% python3 -q
>>> import numpy as np
>>> from numpy import linalg as LA
>>> np.set_printoptions(suppress=True, linewidth=140)
>>> def tidy(a):
...     return np.round(a, 2) + 0
... 
>>> K = 0.7 ** np.abs(np.subtract.outer(np.arange(4), np.arange(4)))
>>> print(tidy(K))
[[1.   0.7  0.49 0.34]
 [0.7  1.   0.7  0.49]
 [0.49 0.7  1.   0.7 ]
 [0.34 0.49 0.7  1.  ]]
>>> # symmetric, so the eigenvalues are real
>>> rng = np.random.default_rng(21)
>>> z = rng.permutation(4)
>>> out = K[:, z] * rng.choice([-1, 1], 4)
>>> print(tidy(out))
[[ 1.   -0.7   0.34 -0.49]
 [ 0.7  -1.    0.49 -0.7 ]
 [ 0.49 -0.7   0.7  -1.  ]
 [ 0.34 -0.49  1.   -0.7 ]]
>>> left, _, Vh = LA.svd(K.T @ out)
>>> print(tidy(LA.lstsq(K, out)[0]))
[[ 1.  0.  0.  0.]
 [ 0. -1.  0.  0.]
 [ 0.  0.  0. -1.]
 [ 0.  0.  1.  0.]]
>>> print(tidy(left @ Vh))
[[ 1.  0.  0.  0.]
 [ 0. -1.  0.  0.]
 [ 0.  0.  0. -1.]
 [ 0.  0.  1.  0.]]
>>> w, evecs = LA.eigh(K)
>>> print(tidy(w))
[0.2  0.32 0.75 2.72]
>>> print(tidy(evecs @ np.diag(w) @ evecs.T))
[[1.   0.7  0.49 0.34]
 [0.7  1.   0.7  0.49]
 [0.49 0.7  1.   0.7 ]
 [0.34 0.49 0.7  1.  ]]
>>> print(tidy(np.abs(evecs[:, -1])))
[0.46 0.54 0.54 0.46]
>>> print(tidy(LA.svd(K, compute_uv=False)))
[2.72 0.75 0.32 0.2 ]
>>> print(tidy(LA.eigvalsh(K + -3 * np.eye(4))))
[-2.8  -2.68 -2.25 -0.28]
>>> print(np.unique(w.round(6) + 0, return_counts=True)[1])
[1 1 1 1]
>>> print((w > 1e-8).sum(), (w < -1e-8).sum())
4 0
>>> print(w.sum(), np.trace(K))
4.0 4.0
>>> J = np.load("dump.npy")
>>> print(J)
[[ 29.11  21.12 -30.8   10.11  19.06]
 [ 30.08  19.55 -29.99  10.65  17.93]
 [ 30.97  20.82 -28.12   9.06  19.97]
 [ 29.68  21.08 -30.72  11.94  18.22]
 [ 30.47  19.76 -29.58   9.36  18.63]
 [ 30.87  19.88 -31.49   8.38  19.57]
 [ 31.05  20.09 -27.32  10.19  19.68]
 [ 30.93  22.11 -30.25  11.86  20.76]
 [ 27.82  19.05 -29.47  11.27  18.62]
 [ 30.46  17.74 -30.49   9.51  21.27]
 [ 30.86  18.85 -29.73  11.35  20.55]
 [ 28.87  20.92 -29.74   9.79  19.21]
 [ 28.79  20.16 -29.7   10.15  19.87]
 [ 29.35  19.7  -30.34  10.34  19.01]
 [ 29.27  20.83 -29.1    9.05  20.1 ]]
>>> w, evecs = LA.eig(K)
>>> print(tidy(K @ evecs[:, 0] - w[0] * evecs[:, 0]))
[0. 0. 0. 0.]
>>> print(tidy(np.sort(LA.eigvals(K.T))))
[0.2  0.32 0.75 2.72]
>>> print(tidy(w))
[2.72 0.75 0.32 0.2 ]
>>> print(tidy(np.sort(LA.eigvals(K @ K))))
[0.04 0.1  0.57 7.42]
>>> print(tidy(np.sort(LA.eigvals(LA.inv(K)))))
[0.37 1.33 3.14 4.93]
>>> print(tidy(np.prod(w)))
0.13
>>> W0 = np.loadtxt("run1.csv", delimiter=",")
>>> print(W0)
[[4. 5. 0. 0.]
 [5. 1. 0. 0.]
 [0. 0. 4. 5.]
 [0. 0. 5. 1.]]
>>> # equal to its transpose
>>> Q = W0.astype(float).copy()
>>> for j in range(4):
...     Q[:, j] -= Q[:, :j] @ (Q[:, :j].T @ Q[:, j])
...     Q[:, j] /= LA.norm(Q[:, j])
... 
>>> print(tidy(Q.T @ Q))
[[1. 0. 0. 0.]
 [0. 1. 0. 0.]
 [0. 0. 1. 0.]
 [0. 0. 0. 1.]]
>>> print(tidy(Q))
[[ 0.62  0.78  0.    0.  ]
 [ 0.78 -0.62  0.    0.  ]
 [ 0.    0.    0.62  0.78]
 [ 0.    0.    0.78 -0.62]]
>>> print(tidy(Q.T @ W0))
[[6.4  3.9  0.   0.  ]
 [0.   3.28 0.   0.  ]
 [0.   0.   6.4  3.9 ]
 [0.   0.   0.   3.28]]
>>> arr = np.loadtxt("case15.csv", delimiter=",")
>>> print(arr)
[[ 0.  0.  2.  3.  2. -3.]
 [ 0.  0.  2. -2. -1. -2.]
 [ 0.  0.  0.  1. -1.  3.]
 [ 0.  0.  0.  0.  1.  3.]
 [ 0.  0.  0.  0.  0. -3.]
 [ 0.  0.  0.  0.  0.  0.]]
>>> print([round(float(x), 2) for x in LA.svd(arr, compute_uv=False)[:3]])
[6.62, 4.21, 2.22]
>>> out = np.array([[2, 1], [0, 1]])
>>> C = np.array([[0, 2, -1], [2, -2, 2], [0, -1, 2]])
>>> M = np.kron(out, C)
>>> print(M)
[[ 0  4 -2  0  2 -1]
 [ 4 -4  4  2 -2  2]
 [ 0 -2  4  0 -1  2]
 [ 0  0  0  0  2 -1]
 [ 0  0  0  2 -2  2]
 [ 0  0  0  0 -1  2]]
>>> x = np.array([3, 4, 1, -2])
>>> rhs = K @ x
>>> print(tidy(rhs))
[5.6  5.82 3.87 1.69]
>>> print(tidy(LA.solve(K.T, K[1])))
[0. 1. 0. 0.]
>>> print(tidy(LA.solve(K, K[:, 3])))
[0. 0. 0. 1.]
>>> print(tidy(LA.solve(K, rhs)))
[ 3.  4.  1. -2.]
>>> f = np.array([-1, -1, 2, -1, 0, 2])
>>> out = M + np.outer(f, np.eye(6)[5])
>>> print(tidy(LA.det(out) / LA.det(M)), tidy(1 + LA.solve(M, f)[5]))
2.0 2.0
>>> print(LA.matrix_rank(LA.inv(out) - LA.inv(M), tol=1e-8))
1
>>> print(np.allclose(M @ M.T, M.T @ M))
False
>>> print(np.trace(M))
0
>>> print(LA.matrix_power(M, 4))
[[ 384 -480  288  360 -450  270]
 [-576  768 -384 -540  720 -360]
 [-192   96    0 -180   90    0]
 [   0    0    0   24  -30   18]
 [   0    0    0  -36   48  -24]
 [   0    0    0  -12    6    0]]
>>> print(tidy(LA.det(M)))
288.0
>>> E = np.loadtxt("layer4.csv", delimiter=",")
>>> print(E)
[[ 5.  6.  7.  8.  9. 10. 11.]
 [12. 13. 14. 15. 16. 17. 18.]
 [19. 20. 21. 22. 23. 24. 25.]
 [26. 27. 28. 29. 30. 31. 32.]
 [33. 34. 35. 36. 37. 38. 39.]
 [40. 41. 42. 43. 44. 45. 46.]
 [47. 48. 49. 50. 51. 52. 53.]
 [54. 55. 56. 57. 58. 59. 60.]
 [61. 62. 63. 64. 65. 66. 67.]
 [68. 69. 70. 71. 72. 73. 74.]
 [75. 76. 77. 78. 79. 80. 81.]]
>>> # rows and columns are dependent
>>> left, s, Vh = LA.svd(E)
>>> print(tidy(s))
[424.67   8.03   0.     0.     0.     0.     0.  ]
>>> print(np.argmax(s[:-1] / (s[1:] + 1e-6)) + 1)
2
>>> out = left[:, :2] @ np.diag(s[:2]) @ Vh[:2]
>>> print(tidy(np.abs(E - out).max()))
0.0
>>> print(tidy(LA.norm(E - out) / LA.norm(E)))
0.0
>>> print(tidy(LA.norm(E - out, 2)), tidy(s[2]))
0.0 0.0
>>> print(LA.matrix_rank(out))
2
>>> print(LA.matrix_rank(E, rtol=0.05))
1
>>> def softmax(z):
...     e = np.exp(z - z.max(axis=-1, keepdims=True))
...     return e / e.sum(axis=-1, keepdims=True)
... 
>>> print(tidy(softmax(E[6] + 3)))
[0.   0.   0.01 0.03 0.09 0.23 0.63]
>>> print(softmax(E).sum(axis=1))
[1. 1. 1. 1. 1. 1. 1. 1. 1. 1. 1.]
>>> S = E @ E.T / np.sqrt(7)
>>> print(tidy(softmax(S)))
[[0. 0. 0. 0. 0. 0. 0. 0. 0. 0. 1.]
 [0. 0. 0. 0. 0. 0. 0. 0. 0. 0. 1.]
 [0. 0. 0. 0. 0. 0. 0. 0. 0. 0. 1.]
 [0. 0. 0. 0. 0. 0. 0. 0. 0. 0. 1.]
 [0. 0. 0. 0. 0. 0. 0. 0. 0. 0. 1.]
 [0. 0. 0. 0. 0. 0. 0. 0. 0. 0. 1.]
 [0. 0. 0. 0. 0. 0. 0. 0. 0. 0. 1.]
 [0. 0. 0. 0. 0. 0. 0. 0. 0. 0. 1.]
 [0. 0. 0. 0. 0. 0. 0. 0. 0. 0. 1.]
 [0. 0. 0. 0. 0. 0. 0. 0. 0. 0. 1.]
 [0. 0. 0. 0. 0. 0. 0. 0. 0. 0. 1.]]
>>> left, s, Vh = LA.svd(E)
>>> evecs = Vh[:(s > 1e-8).sum()]
>>> x = E[3] + 4 * E[10] + rng.integers(2) * np.eye(7)[2]
>>> print(x)
[326. 331. 336. 341. 346. 351. 356.]
>>> print(tidy(LA.norm(x - evecs.T @ evecs @ x)))
0.0
>>> print(tidy(evecs.T @ evecs))
[[ 0.46  0.36  0.25  0.14  0.04 -0.07 -0.18]
 [ 0.36  0.29  0.21  0.14  0.07  0.   -0.07]
 [ 0.25  0.21  0.18  0.14  0.11  0.07  0.04]
 [ 0.14  0.14  0.14  0.14  0.14  0.14  0.14]
 [ 0.04  0.07  0.11  0.14  0.18  0.21  0.25]
 [-0.07  0.    0.07  0.14  0.21  0.29  0.36]
 [-0.18 -0.07  0.04  0.14  0.25  0.36  0.46]]
